>>> import numpy as np
>>> import numpy.linalg as la
>>> np.set_printoptions(precision=2, suppress=True, linewidth=200)
>>> def tidy(a):
...     return np.round(a, 2) + 0
... 
>>> A = np.loadtxt("out0.csv", delimiter=",")
>>> tidy(A)
array([[ 0.57, -0.58,  0.2 ,  0.06, -0.36, -0.12,  0.26,  0.81,  0.38,  0.53, -0.35,  0.76,  1.05,  0.38, -0.26],
       [-0.13,  0.16,  0.06,  0.91, -0.4 , -0.91,  0.66,  0.31,  0.74, -0.14, -0.07, -0.33, -0.24, -0.92, -0.14],
       [ 0.57, -0.87,  0.8 , -0.22, -0.6 , -0.28, -0.66, -0.18, -0.35, -0.05, -0.69, -0.51, -0.56, -0.26, -0.3 ],
       [ 0.04, -0.23,  1.14,  0.56, -0.05,  0.68,  0.63, -0.29, -0.07, -0.43,  0.33, -0.5 ,  0.54,  0.2 ,  0.7 ],
       [ 0.88,  0.35, -0.12,  0.2 ,  0.35, -0.51,  0.61,  0.49, -1.35,  0.27,  0.23, -0.33, -0.11,  0.09,  0.02],
       [-0.35, -0.1 ,  0.28,  0.11, -0.05,  0.32, -0.16,  1.39,  0.24, -0.01,  0.27, -0.13, -1.02,  0.67,  0.27],
       [-0.04, -1.25, -0.94, -0.13,  0.41,  0.17,  0.29,  0.34, -0.04, -0.86,  0.12, -0.54,  0.26, -0.18, -0.14],
       [-0.04,  0.17, -0.66,  1.26, -0.45,  0.01, -0.87, -0.02, -0.32, -0.21, -0.5 , -0.23,  0.36,  0.54,  0.35],
       [-0.74,  0.26,  0.69,  0.07,  0.58, -0.4 , -0.63,  0.44, -0.31, -0.31,  0.24, -0.32,  0.72, -0.03, -0.98],
       [-1.09,  0.04, -0.12, -0.28, -0.69,  0.19,  0.89,  0.  , -0.59,  0.27, -0.85, -0.27,  0.04,  0.31, -0.32],
       [-0.7 , -0.62,  0.19, -0.15,  0.17, -1.19, -0.08, -0.16, -0.35, -0.02,  0.14,  0.57,  0.03,  0.19,  1.04],
       [ 0.26,  0.51,  0.21, -0.26,  0.88, -0.11,  0.16,  0.24,  0.29, -0.73, -1.38,  0.06, -0.01,  0.12,  0.39],
       [ 0.09,  0.54, -0.16, -0.93, -0.75, -0.12, -0.35,  0.57,  0.08, -0.1 ,  0.17, -0.71,  0.66, -0.45,  0.77],
       [ 0.18, -0.04, -0.11, -0.21,  0.26, -0.64,  0.14, -0.44,  0.74,  0.53,  0.09, -1.06,  0.07,  1.11, -0.13],
       [ 0.31,  0.33,  0.03, -0.26, -0.8 , -0.42,  0.25, -0.19, -0.01, -1.3 ,  0.4 ,  0.46, -0.13,  0.74, -0.45]])
>>> B = la.inv(A)
>>> tidy(la.slogdet(A)[0])
np.float64(-1.0)
>>> tidy(la.det(A) * la.det(B))
np.float64(1.0)
>>> tidy(la.cond(A))
np.float64(1.0)
